In [1]: import numpy as np

In [2]: from numpy import linalg as LA

In [3]: np.set_printoptions(precision=2, suppress=True, linewidth=100)

In [4]: def rd(a):
   ...:     return np.round(a, 2) + 0
   ...: 

In [5]: W0 = np.load("arr.npy")

In [6]: W0
Out[6]: 
array([[ 48, -12],
       [-12,  98]])

In [7]: Y = np.array([[1, 2, 3], [5, 0, 4]])

In [8]: basis = np.kron(Y, W0)

In [9]: LA.matrix_rank(basis)
Out[9]: np.int64(4)

In [10]: basis
Out[10]: 
array([[ 48, -12,  96, -24, 144, -36],
       [-12,  98, -24, 196, -36, 294],
       [240, -60,   0,   0, 192, -48],
       [-60, 490,   0,   0, -48, 392]])

In [11]: rng = np.random.default_rng(590160)

In [12]: idx = rng.permutation(2)

In [13]: Y = W0[:, idx] * rng.choice([-1, 1], 2)

In [14]: Y
Out[14]: 
array([[ 12,  48],
       [-98, -12]])

In [15]: U, _, VT = LA.svd(W0.T @ Y)

In [16]: rd(U @ VT)
Out[16]: 
array([[ 0.,  1.],
       [-1.,  0.]])

In [17]: C2 = W0.T @ W0

In [18]: np.allclose(C2, C2.T)
Out[18]: True

In [19]: np.trace(C2), (W0 ** 2).sum()
Out[19]: (np.int64(12196), np.int64(12196))

In [20]: LA.matrix_rank(C2)
Out[20]: np.int64(2)

In [21]: rd(LA.svd(W0, compute_uv=False) ** 2)
Out[21]: array([10146.7,  2049.3])

In [22]: rd(LA.eigvalsh(C2)[::-1])
Out[22]: array([10146.7,  2049.3])

In [23]: (W0 @ W0.T).shape
Out[23]: (2, 2)

In [24]: Y = np.array([[-5, -2, -2], [-2, -4, -4], [0, -2, 3]])

In [25]: basis = np.array([[4, 2], [-7, -3]])

In [26]: arr = np.block([[Y, np.zeros((3, 2))], [np.zeros((2, 3)), basis]])

In [27]: arr
Out[27]: 
array([[-5., -2., -2.,  0.,  0.],
       [-2., -4., -4.,  0.,  0.],
       [ 0., -2.,  3.,  0.,  0.],
       [ 0.,  0.,  0.,  4.,  2.],
       [ 0.,  0.,  0., -7., -3.]])

In [28]: vec = np.array([0, 5, -5, -4, -4])

In [29]: target = arr @ vec

In [30]: b, lr = np.zeros(5), 1 / LA.norm(arr, 2) ** 2

In [31]: for i in range(30):
    ...:     b -= lr * arr.T @ (arr @ b - target)
    ...:     if i % 5 == 0: print(i, round(LA.norm(arr @ b - target), 2))
    ...: 
0 20.88
5 8.78
10 3.85
15 1.81
20 0.97
25 0.63

In [32]: rd(LA.cond(arr))
Out[32]: np.float64(38.97)

In [33]: X = np.loadtxt("m.csv", delimiter=",")

In [34]: X
Out[34]: 
array([[-3.,  2.,  0.],
       [-3.,  5.,  0.],
       [ 0.,  0.,  0.]])

In [35]: rd(LA.norm(X, 2))
Out[35]: np.float64(6.72)

In [36]: rd(LA.norm(X[1] - X[0]))
Out[36]: np.float64(3.0)

In [37]: rd(LA.norm(X, axis=1))
Out[37]: array([3.61, 5.83, 0.  ])

In [38]: rd(LA.norm(X, axis=0))
Out[38]: array([4.24, 5.39, 0.  ])

In [39]: rd(LA.norm(X, "nuc"))
Out[39]: np.float64(8.06)

In [40]: rd(LA.norm(X) ** 2 / LA.norm(X, 2) ** 2)
Out[40]: np.float64(1.04)

In [41]: rd(LA.norm(X, 1)), rd(LA.norm(X, np.inf))
Out[41]: (np.float64(7.0), np.float64(8.0))

In [42]: (X + X.T) / 2
Out[42]: 
array([[-3. , -0.5,  0. ],
       [-0.5,  5. ,  0. ],
       [ 0. ,  0. ,  0. ]])

In [43]: X @ X
Out[43]: 
array([[ 3.,  4.,  0.],
       [-6., 19.,  0.],
       [ 0.,  0.,  0.]])

In [44]: rd(LA.matrix_power(X, 4))
Out[44]: 
array([[ -15.,   88.,    0.],
       [-132.,  337.,    0.],
       [   0.,    0.,    0.]])

In [45]: U, sig, VT = LA.svd(X)

In [46]: np.argmax(sig[:-1] / (sig[1:] + 1e-6)) + 1
Out[46]: np.int64(2)

In [47]: Y = U[:, :2] @ np.diag(sig[:2]) @ VT[:2]

In [48]: rd(Y)
Out[48]: 
array([[-3.,  2.,  0.],
       [-3.,  5.,  0.],
       [ 0.,  0.,  0.]])

In [49]: LA.matrix_rank(X, rtol=0.05)
Out[49]: np.int64(2)

In [50]: rd(np.abs(X - Y).max())
Out[50]: np.float64(0.0)

In [51]: rd(LA.norm(X - Y) / LA.norm(X))
Out[51]: np.float64(0.0)

In [52]: rd(LA.norm(X - Y, 2)), sig[2]
Out[52]: (np.float64(0.0), np.float64(0.0))

In [53]: LA.matrix_rank(Y)
Out[53]: np.int64(2)

In [54]: rd(LA.eigvals(Y))
Out[54]: array([-2.16,  4.16,  0.  ])

In [55]: rd(LA.det(Y[::-1]))
Out[55]: np.float64(0.0)

In [56]: rd(LA.eigvals(Y).sum().real)
Out[56]: np.float64(2.0)

In [57]: rd(LA.det(Y.T))
Out[57]: np.float64(0.0)

In [58]: r = LA.matrix_rank(X)

In [59]: r
Out[59]: np.int64(2)

In [60]: null = LA.svd(X)[2][r:].T

In [61]: null.shape
Out[61]: (3, 1)

In [62]: X @ null
Out[62]: 
array([[0.],
       [0.],
       [0.]])

In [63]: null[:, 0] / null[np.abs(null[:, 0]).round(6).argmax(), 0]
Out[63]: array([0., 0., 1.])

In [64]: J = np.array([[-1.3, 0.1, 0.0],
    ...:     [-1.1, 0.3, -0.2],
    ...:     [0.1, 1.2, 0.0],
    ...:     [-1.9, -0.3, -0.8],
    ...:     [0.0, -0.7, -1.0],
    ...:     [-0.5, -0.5, -0.9],
    ...:     [-0.2, 0.8, 0.2],
    ...:     [-5.0, -1.0, 6.0],
    ...:     [0.5, 0.1, 0.1],
    ...:     [-0.7, 1.0, -0.3],
    ...:     [1.3, 1.3, 0.2],
    ...:     [-0.1, 0.2, 0.8],
    ...:     [0.4, -0.3, -1.0],
    ...:     [0.9, 0.2, 1.3],
    ...:     [-0.1, -1.4, 1.7],
    ...:     [-1.2, -1.9, 0.0],
    ...:     [0.1, 1.6, -1.4]])

In [65]: vec = np.array([1, -1, 1])

In [66]: a = np.maximum(J @ vec, 0)

In [67]: np.flatnonzero(a > 1e-9)
Out[67]: array([ 7,  8, 10, 11, 13, 14, 15])

In [68]: rd(np.tanh(J @ vec))
Out[68]: 
array([-0.89, -0.92, -0.8 , -0.98, -0.29, -0.72, -0.66,  0.96,  0.46, -0.96,  0.2 ,  0.46, -0.29,
        0.96,  1.  ,  0.6 , -0.99])

In [69]: rd(J.T @ a)
Out[69]: array([-8.88, -6.72, 20.19])

In [70]: J * (a > 1e-9)[:, None]
Out[70]: 
array([[-0. ,  0. ,  0. ],
       [-0. ,  0. , -0. ],
       [ 0. ,  0. ,  0. ],
       [-0. , -0. , -0. ],
       [ 0. , -0. , -0. ],
       [-0. , -0. , -0. ],
       [-0. ,  0. ,  0. ],
       [-5. , -1. ,  6. ],
       [ 0.5,  0.1,  0.1],
       [-0. ,  0. , -0. ],
       [ 1.3,  1.3,  0.2],
       [-0.1,  0.2,  0.8],
       [ 0. , -0. , -0. ],
       [ 0.9,  0.2,  1.3],
       [-0.1, -1.4,  1.7],
       [-1.2, -1.9,  0. ],
       [ 0. ,  0. , -0. ]])

In [71]: rd(np.maximum(J @ (3 * vec), 0))
Out[71]: array([0. , 0. , 0. , 0. , 0. , 0. , 0. , 6. , 1.5, 0. , 0.6, 1.5, 0. , 6. , 9. , 2.1, 0. ])

In [72]: Y = np.c_[J[:, :2] @ np.array([[1, 2], [3, 1]]), np.array([4, 1, 0, 0, 5, -4, 5, 0, -4, -5, 5, -1, 5, -1, 5, 5, -3])]

In [73]: rd(Y)
Out[73]: 
array([[ -1. ,  -2.5,   4. ],
       [ -0.2,  -1.9,   1. ],
       [  3.7,   1.4,   0. ],
       [ -2.8,  -4.1,   0. ],
       [ -2.1,  -0.7,   5. ],
       [ -2. ,  -1.5,  -4. ],
       [  2.2,   0.4,   5. ],
       [ -8. , -11. ,   0. ],
       [  0.8,   1.1,  -4. ],
       [  2.3,  -0.4,  -5. ],
       [  5.2,   3.9,   5. ],
       [  0.5,   0. ,  -1. ],
       [ -0.5,   0.5,   5. ],
       [  1.5,   2. ,  -1. ],
       [ -4.3,  -1.6,   5. ],
       [ -6.9,  -4.3,   5. ],
       [  4.9,   1.8,  -3. ]])

In [74]: rd(LA.norm(LA.qr(J)[0].T @ Y, axis=0) ** 2 / ((Y ** 2).sum(axis=0) + 1e-12))
Out[74]: array([1.  , 1.  , 0.11])

In [75]: LA.matrix_rank(Y)
Out[75]: np.int64(3)

In [76]: mat = np.loadtxt("mat.csv", delimiter=",")

In [77]: mat
Out[77]: 
array([[-24.,  11.,  14.,   3.,  -2.],
       [-22.,  13.,   2.,   9.,   4.],
       [  0.,   0.,   0.,   0.,   0.]])

In [78]: rd(mat @ LA.pinv(mat) @ mat)
Out[78]: 
array([[-24.,  11.,  14.,   3.,  -2.],
       [-22.,  13.,   2.,   9.,   4.],
       [  0.,   0.,   0.,   0.,   0.]])

In [79]: LA.lstsq(mat[:-1].T, mat[-1])[2]
Out[79]: np.int32(2)

In [80]: np.unique(mat.round(6), axis=0).shape
Out[80]: (3, 5)

In [81]: r = LA.matrix_rank(mat)

In [82]: r
Out[82]: np.int64(2)

In [83]: null = LA.svd(mat)[2][r:].T

In [84]: [int(LA.matrix_rank(np.delete(mat, i, axis=0))) for i in range(3)]
Out[84]: [1, 1, 2]

In [85]: [int(LA.matrix_rank(mat[:, :j + 1])) for j in range(5)]
Out[85]: [1, 2, 2, 2, 2]

In [86]: np.allclose(mat @ null, 0)
Out[86]: True

In [87]: U, sig, VT = LA.svd(mat)

In [88]: vecs = VT[:(sig > 1e-8).sum()]

In [89]: vec = mat[0] + -3 * mat[1] + rng.integers(2) * np.eye(5)[4]

In [90]: vec
Out[90]: array([ 42., -28.,   8., -24., -13.])

In [91]: rd(vecs.T @ vecs)
Out[91]: 
array([[ 0.68, -0.36, -0.22, -0.19, -0.04],
       [-0.36,  0.23, -0.04,  0.19,  0.11],
       [-0.22, -0.04,  0.66, -0.28, -0.31],
       [-0.19,  0.19, -0.28,  0.25,  0.19],
       [-0.04,  0.11, -0.31,  0.19,  0.17]])

In [92]: Y = np.array([[1, -3, 3], [0, -1, -4], [4, -1, 0]])

In [93]: basis = np.array([[3]])

In [94]: data = np.block([[Y, np.zeros((3, 1))], [np.zeros((1, 3)), basis]])

In [95]: data
Out[95]: 
array([[ 1., -3.,  3.,  0.],
       [ 0., -1., -4.,  0.],
       [ 4., -1.,  0.,  0.],
       [ 0.,  0.,  0.,  3.]])

In [96]: U, sig, VT = LA.svd(data, full_matrices=False)

In [97]: rd(np.abs(VT[0]))
Out[97]: array([0.43, 0.39, 0.81, 0.  ])

In [98]: rd(U.T @ U)
Out[98]: 
array([[1., 0., 0., 0.],
       [0., 1., 0., 0.],
       [0., 0., 1., 0.],
       [0., 0., 0., 1.]])

In [99]: np.abs(U[:, 0]).round(6).argmax()
Out[99]: np.int64(0)

In [100]: rd(U.T @ data @ VT.T)
Out[100]: 
array([[5.39, 0.  , 0.  , 0.  ],
       [0.  , 4.24, 0.  , 0.  ],
       [0.  , 0.  , 3.  , 0.  ],
       [0.  , 0.  , 0.  , 2.45]])

In [101]: np.allclose(U * sig @ VT, data)
Out[101]: True
